In [1]: import numpy as np

In [2]: import numpy.linalg as la

In [3]: np.set_printoptions(precision=2, suppress=True, linewidth=140)

In [4]: def rnd(a):
   ...:     return np.round(a, 2) + 0
   ...: 

In [5]: A = np.array([[-0.1, 0.65, -0.6, 0.9],
   ...:     [-2.3, 6.61, 0.3, 1.2],
   ...:     [-1.6, 4.48, -0.6, 1.1],
   ...:     [-0.1, 0.39, -1.1, 0.9],
   ...:     [0.6, -2.38, 1.8, 0.3],
   ...:     [-0.7, 1.81, -0.5, -1.2],
   ...:     [0.2, -0.73, 1.2, 1.5],
   ...:     [1.5, -3.7, 0.1, -0.7],
   ...:     [-0.8, 2.56, 0.2, 0.8],
   ...:     [0.0, -0.41, 0.7, -0.5],
   ...:     [0.3, -1.43, 1.3, 0.2]])

In [6]: dist = la.norm(A[:, None] - A[None], axis=-1)

In [7]: rnd(la.norm(A - A.mean(axis=0), axis=1))
Out[7]: array([1.  , 6.29, 4.14, 1.49, 3.57, 2.13, 2.1 , 4.89, 1.96, 1.54, 2.46])

In [8]: rnd(dist[:5, :5])
Out[8]: 
array([[0.  , 6.42, 4.12, 0.56, 3.97],
       [6.42, 0.  , 2.42, 6.75, 9.61],
       [4.12, 2.42, 0.  , 4.39, 7.64],
       [0.56, 6.75, 4.39, 0.  , 4.11],
       [3.97, 9.61, 7.64, 4.11, 0.  ]])

In [9]: cen = A - A.mean(axis=0)

In [10]: vecs = la.svd(cen)[2][:3]

In [11]: B = cen - cen @ vecs.T @ vecs

In [12]: rnd(la.norm(B) / la.norm(cen))
Out[12]: np.float64(0.03)

In [13]: x = np.array([2, -1, 3, 0])

In [14]: rhs = A @ x

In [15]: rnd(la.solve(A.T @ A, A.T @ rhs))
Out[15]: array([ 2., -1.,  3.,  0.])

In [16]: rnd(la.pinv(A) @ A)
Out[16]: 
array([[1., 0., 0., 0.],
       [0., 1., 0., 0.],
       [0., 0., 1., 0.],
       [0., 0., 0., 1.]])

In [17]: rng = np.random.default_rng(9)

In [18]: rhs = rhs + 0.05 * rng.normal(size=11)

In [19]: rnd(rhs)
Out[19]: array([ -2.69, -10.3 ,  -9.56,  -3.86,   9.04,  -4.73,   4.75,   7.01,  -3.58,   2.47,   5.83])

In [20]: coef, *_ = la.lstsq(A, rhs)

In [21]: rnd(la.norm(rhs - A @ coef))
Out[21]: np.float64(0.15)

In [22]: [round(float(la.norm(la.solve(A.T @ A + lam * np.eye(4), A.T @ rhs))), 2) for lam in (0, 1, 10, 100)]
Out[22]: [3.8, 3.01, 2.12, 1.0]

In [23]: rnd(A.T @ (rhs - A @ coef))
Out[23]: array([0., 0., 0., 0.])

In [24]: F = np.load("block16.npy")

In [25]: F
Out[25]: 
array([[-10.85,   8.21,  -8.82,   4.67],
       [ -3.43,   0.6 ,   0.43,  -2.07],
       [ -1.71,   2.97,  -1.44,  -3.86],
       [ -4.66,   4.43,   1.44,   0.59],
       [  7.15,  -1.78,  -0.38,  -1.8 ],
       [ -0.57,   0.82,   5.92,  -2.51],
       [  4.44,  -1.2 ,  -5.42,  -3.02],
       [  2.42,  -3.54,  -0.9 ,  -2.17],
       [  3.68,   0.68,  -2.14,   0.61],
       [  6.75,   3.44,   0.31,  -2.42],
       [ -0.13,  -0.79,  -1.05,   2.32],
       [  4.74,   4.19,   1.47,  -0.37]])

In [26]: x = np.array([1, 2, 0, 1])

In [27]: rhs = F @ x

In [28]: rnd(la.lstsq(F, rhs)[0])
Out[28]: array([1., 2., 0., 1.])

In [29]: rnd(la.solve(F.T @ F, F.T @ rhs))
Out[29]: array([1., 2., 0., 1.])

In [30]: rhs = rhs + 0.05 * rng.normal(size=12)

In [31]: rnd(rhs)
Out[31]: array([10.31, -4.3 ,  0.5 ,  4.83,  1.8 , -1.47, -0.91, -6.86,  5.73, 11.19,  0.62, 12.67])

In [32]: coef, *_ = la.lstsq(F, rhs)

In [33]: rnd(la.norm(rhs - F @ coef))
Out[33]: np.float64(0.14)

In [34]: rnd(coef)
Out[34]: array([ 1.  ,  2.  , -0.01,  0.99])

In [35]: F.reshape(-1, 2)
Out[35]: 
array([[-10.85,   8.21],
       [ -8.82,   4.67],
       [ -3.43,   0.6 ],
       [  0.43,  -2.07],
       [ -1.71,   2.97],
       [ -1.44,  -3.86],
       [ -4.66,   4.43],
       [  1.44,   0.59],
       [  7.15,  -1.78],
       [ -0.38,  -1.8 ],
       [ -0.57,   0.82],
       [  5.92,  -2.51],
       [  4.44,  -1.2 ],
       [ -5.42,  -3.02],
       [  2.42,  -3.54],
       [ -0.9 ,  -2.17],
       [  3.68,   0.68],
       [ -2.14,   0.61],
       [  6.75,   3.44],
       [  0.31,  -2.42],
       [ -0.13,  -0.79],
       [ -1.05,   2.32],
       [  4.74,   4.19],
       [  1.47,  -0.37]])

In [36]: F.reshape(2, -1)
Out[36]: 
array([[-10.85,   8.21,  -8.82,   4.67,  -3.43,   0.6 ,   0.43,  -2.07,  -1.71,   2.97,  -1.44,  -3.86,  -4.66,   4.43,   1.44,   0.59,
          7.15,  -1.78,  -0.38,  -1.8 ,  -0.57,   0.82,   5.92,  -2.51],
       [  4.44,  -1.2 ,  -5.42,  -3.02,   2.42,  -3.54,  -0.9 ,  -2.17,   3.68,   0.68,  -2.14,   0.61,   6.75,   3.44,   0.31,  -2.42,
         -0.13,  -0.79,  -1.05,   2.32,   4.74,   4.19,   1.47,  -0.37]])

In [37]: T = F.reshape(12, 2, -1)

In [38]: T.shape
Out[38]: (12, 2, 2)

In [39]: np.einsum("ihd,jhd->hij", T, T).shape
Out[39]: (2, 12, 12)

In [40]: T[:, 0]
Out[40]: 
array([[-10.85,   8.21],
       [ -3.43,   0.6 ],
       [ -1.71,   2.97],
       [ -4.66,   4.43],
       [  7.15,  -1.78],
       [ -0.57,   0.82],
       [  4.44,  -1.2 ],
       [  2.42,  -3.54],
       [  3.68,   0.68],
       [  6.75,   3.44],
       [ -0.13,  -0.79],
       [  4.74,   4.19]])

In [41]: X = np.load("case2.npy")

In [42]: X
Out[42]: 
array([[ 0, -1, -4, -5, -2, -5],
       [-3,  1,  2,  2,  5, -5],
       [ 5, -4, -4,  1, -5, -4],
       [-2, -4,  2, -1, -1, -1],
       [-2,  2, -2,  5,  5, -2],
       [ 0,  1,  5, -5,  3, -2]])

In [43]: B = la.inv(X)

In [44]: rnd(la.inv(B))
Out[44]: 
array([[ 0., -1., -4., -5., -2., -5.],
       [-3.,  1.,  2.,  2.,  5., -5.],
       [ 5., -4., -4.,  1., -5., -4.],
       [-2., -4.,  2., -1., -1., -1.],
       [-2.,  2., -2.,  5.,  5., -2.],
       [ 0.,  1.,  5., -5.,  3., -2.]])

In [45]: (np.abs(B) > 1e-9).astype(int)
Out[45]: 
array([[1, 1, 1, 1, 1, 1],
       [1, 1, 1, 1, 1, 1],
       [1, 1, 1, 1, 1, 1],
       [1, 1, 1, 1, 1, 1],
       [1, 1, 1, 1, 1, 1],
       [1, 1, 1, 1, 1, 1]])

In [46]: rnd(la.det(X) * la.det(B))
Out[46]: np.float64(1.0)

In [47]: rnd(la.slogdet(X)[0])
Out[47]: np.float64(-1.0)

In [48]: u = np.array([6, -8, 8, 5, 7, 5])

In [49]: B = X + np.outer(u, np.eye(6)[4])

In [50]: B
Out[50]: 
array([[ 0., -1., -4., -5.,  4., -5.],
       [-3.,  1.,  2.,  2., -3., -5.],
       [ 5., -4., -4.,  1.,  3., -4.],
       [-2., -4.,  2., -1.,  4., -1.],
       [-2.,  2., -2.,  5., 12., -2.],
       [ 0.,  1.,  5., -5.,  8., -2.]])

In [51]: x = np.array([3, 2, 7, 5, 5, 6])

In [52]: rhs = B @ x

In [53]: rhs
Out[53]: array([-65., -28., -25.,   9.,  57.,  40.])

In [54]: rnd(la.solve(B, B[:, 2]))
Out[54]: array([0., 0., 1., 0., 0., 0.])

In [55]: rnd(la.solve(B, rhs + B[:, 0]))
Out[55]: array([4., 2., 7., 5., 5., 6.])

In [56]: O, R = la.qr(X)

In [57]: rnd(np.abs(np.diag(R)))
Out[57]: array([6.48, 5.51, 7.25, 8.16, 3.66, 3.07])

In [58]: O.shape, R.shape
Out[58]: ((6, 6), (6, 6))

In [59]: rnd(np.trace(O @ O.T))
Out[59]: np.float64(6.0)

In [60]: rnd(O.T @ O)
Out[60]: 
array([[1., 0., 0., 0., 0., 0.],
       [0., 1., 0., 0., 0., 0.],
       [0., 0., 1., 0., 0., 0.],
       [0., 0., 0., 1., 0., 0.],
       [0., 0., 0., 0., 1., 0.],
       [0., 0., 0., 0., 0., 1.]])

In [61]: rnd(R)
Out[61]: 
array([[-6.48,  2.93,  4.01,  1.39,  7.41, -0.15],
       [ 0.  ,  5.51,  0.59,  1.44,  4.04,  2.62],
       [ 0.  ,  0.  , -7.25,  3.23, -1.23, -2.36],
       [ 0.  ,  0.  ,  0.  ,  8.16,  1.7 ,  1.97],
       [ 0.  ,  0.  ,  0.  ,  0.  , -3.66,  7.02],
       [ 0.  ,  0.  ,  0.  ,  0.  ,  0.  , -3.07]])

In [62]: rnd(abs(R[0, 0])), rnd(la.norm(X[:, 0]))
Out[62]: (np.float64(6.48), np.float64(6.48))

In [63]: rnd(O @ R)
Out[63]: 
array([[ 0., -1., -4., -5., -2., -5.],
       [-3.,  1.,  2.,  2.,  5., -5.],
       [ 5., -4., -4.,  1., -5., -4.],
       [-2., -4.,  2., -1., -1., -1.],
       [-2.,  2., -2.,  5.,  5., -2.],
       [ 0.,  1.,  5., -5.,  3., -2.]])

In [64]: np.allclose(R @ R.T, R.T @ R)
Out[64]: False

In [65]: rnd(np.abs(la.eigvals(R)).max())
Out[65]: np.float64(8.16)

In [66]: np.allclose(R, R.T)
Out[66]: False

In [67]: arr = np.load("sample12.npy")

In [68]: arr
Out[68]: 
array([[1, 0, 0, 2, 1, 0],
       [0, 0, 3, 0, 0, 2],
       [0, 1, 0, 0, 0, 2],
       [2, 0, 0, 0, 2, 0],
       [0, 0, 0, 1, 3, 0],
       [0, 2, 2, 0, 0, 0]])

In [69]: B = arr / np.sqrt((arr ** 2).mean(axis=1, keepdims=True))

In [70]: rnd(la.norm(B, axis=1))
Out[70]: array([2.45, 2.45, 2.45, 2.45, 2.45, 2.45])

In [71]: la.matrix_rank(arr - arr.mean(axis=1, keepdims=True))
Out[71]: np.int64(5)

In [72]: rnd(arr - arr.mean(axis=1, keepdims=True))
Out[72]: 
array([[ 0.33, -0.67, -0.67,  1.33,  0.33, -0.67],
       [-0.83, -0.83,  2.17, -0.83, -0.83,  1.17],
       [-0.5 ,  0.5 , -0.5 , -0.5 , -0.5 ,  1.5 ],
       [ 1.33, -0.67, -0.67, -0.67,  1.33, -0.67],
       [-0.67, -0.67, -0.67,  0.33,  2.33, -0.67],
       [-0.67,  1.33,  1.33, -0.67, -0.67, -0.67]])

In [73]: la.matrix_rank(B) == la.matrix_rank(arr)
Out[73]: np.True_

In [74]: rnd(B[2])
Out[74]: array([0.  , 1.1 , 0.  , 0.  , 0.  , 2.19])

In [75]: O, vecs = la.qr(arr[:, :5])[0], la.qr(arr[:, 5:])[0]

In [76]: sv = la.svd(O.T @ vecs, compute_uv=False)

In [77]: (sv > 0.9).sum()
Out[77]: np.int64(0)

In [78]: rnd(sv)
Out[78]: array([0.59])

In [79]: O, R = la.qr(arr)

In [80]: rnd(R)
Out[80]: 
array([[-2.24,  0.  ,  0.  , -0.89, -2.24,  0.  ],
       [ 0.  , -2.24, -1.79,  0.  ,  0.  , -0.89],
       [ 0.  ,  0.  ,  3.13,  0.  ,  0.  ,  1.41],
       [ 0.  ,  0.  ,  0.  ,  2.05,  1.46,  0.  ],
       [ 0.  ,  0.  ,  0.  ,  0.  ,  2.62,  0.  ],
       [ 0.  ,  0.  ,  0.  ,  0.  ,  0.  , -2.29]])

In [81]: O.shape, R.shape
Out[81]: ((6, 6), (6, 6))

In [82]: rnd(O @ R)
Out[82]: 
array([[1., 0., 0., 2., 1., 0.],
       [0., 0., 3., 0., 0., 2.],
       [0., 1., 0., 0., 0., 2.],
       [2., 0., 0., 0., 2., 0.],
       [0., 0., 0., 1., 3., 0.],
       [0., 2., 2., 0., 0., 0.]])

In [83]: rnd(abs(R[0, 0])), rnd(la.norm(arr[:, 0]))
Out[83]: (np.float64(2.24), np.float64(2.24))

In [84]: B = np.array([[-2, 0, 0], [2, 3, 2], [0, 3, -1], [1, -3, 1], [2, -3, 3]])

In [85]: M = B.T @ B

In [86]: M
Out[86]: 
array([[13, -3, 11],
       [-3, 36, -9],
       [11, -9, 15]])

In [87]: labels = rng.permutation(3)

In [88]: labels
Out[88]: array([0, 2, 1])

In [89]: B = M[labels][:, labels]

In [90]: rnd(la.det(B)), rnd(la.det(M[labels]))
Out[90]: (np.float64(2070.0), np.float64(-2070.0))

In [91]: np.allclose(B, M)
Out[91]: False

In [92]: (M - M.T) / 2
Out[92]: 
array([[0., 0., 0.],
       [0., 0., 0.],
       [0., 0., 0.]])

In [93]: (M + M.T) / 2
Out[93]: 
array([[13., -3., 11.],
       [-3., 36., -9.],
       [11., -9., 15.]])

In [94]: np.trace(M)
Out[94]: np.int64(64)

In [95]: rnd(np.sort(np.abs(la.eigvals(M))))
Out[95]: array([ 2.46, 20.46, 41.08])

In [96]: rnd(np.abs(la.eigvals(M)).max())
Out[96]: np.float64(41.08)

In [97]: feats = np.triu(rng.random((2, 2)) < 1.2, 1).astype(int)

In [98]: feats = feats + feats.T

In [99]: feats
Out[99]: 
array([[0, 1],
       [1, 0]])

In [100]: rnd(la.eigvalsh(feats).min())
Out[100]: np.float64(-1.0)

In [101]: np.all(la.eigvalsh(feats) > 0)
Out[101]: np.False_

In [102]: [round(float(la.det(feats[:i, :i])), 2) + 0 for i in range(1, 3)]
Out[102]: [0.0, -1.0]

In [103]: x = np.array([2, 5, -1, -3, 5, 3])

In [104]: rhs = X @ x

In [105]: rhs
Out[105]: array([-11,   1, -46, -31,  12,  24])

In [106]: rnd(la.solve(X, -3 * rhs))
Out[106]: array([ -6., -15.,   3.,   9., -15.,  -9.])

In [107]: rnd(la.solve(X.T, X[0]))
Out[107]: array([1., 0., 0., 0., 0., 0.])

In [108]: rnd(la.solve(X, rhs + X[:, 4]))
Out[108]: array([ 2.,  5., -1., -3.,  6.,  3.])

In [109]: B = feats / np.sqrt((feats ** 2).mean(axis=1, keepdims=True))

In [110]: feats - feats.mean(axis=1, keepdims=True)
Out[110]: 
array([[-0.5,  0.5],
       [ 0.5, -0.5]])

In [111]: la.matrix_rank(B) == la.matrix_rank(feats)
Out[111]: np.True_

In [112]: rnd(la.norm(B, axis=1))
Out[112]: array([1.41, 1.41])

In [113]: rnd(B[0])
Out[113]: array([0.  , 1.41])
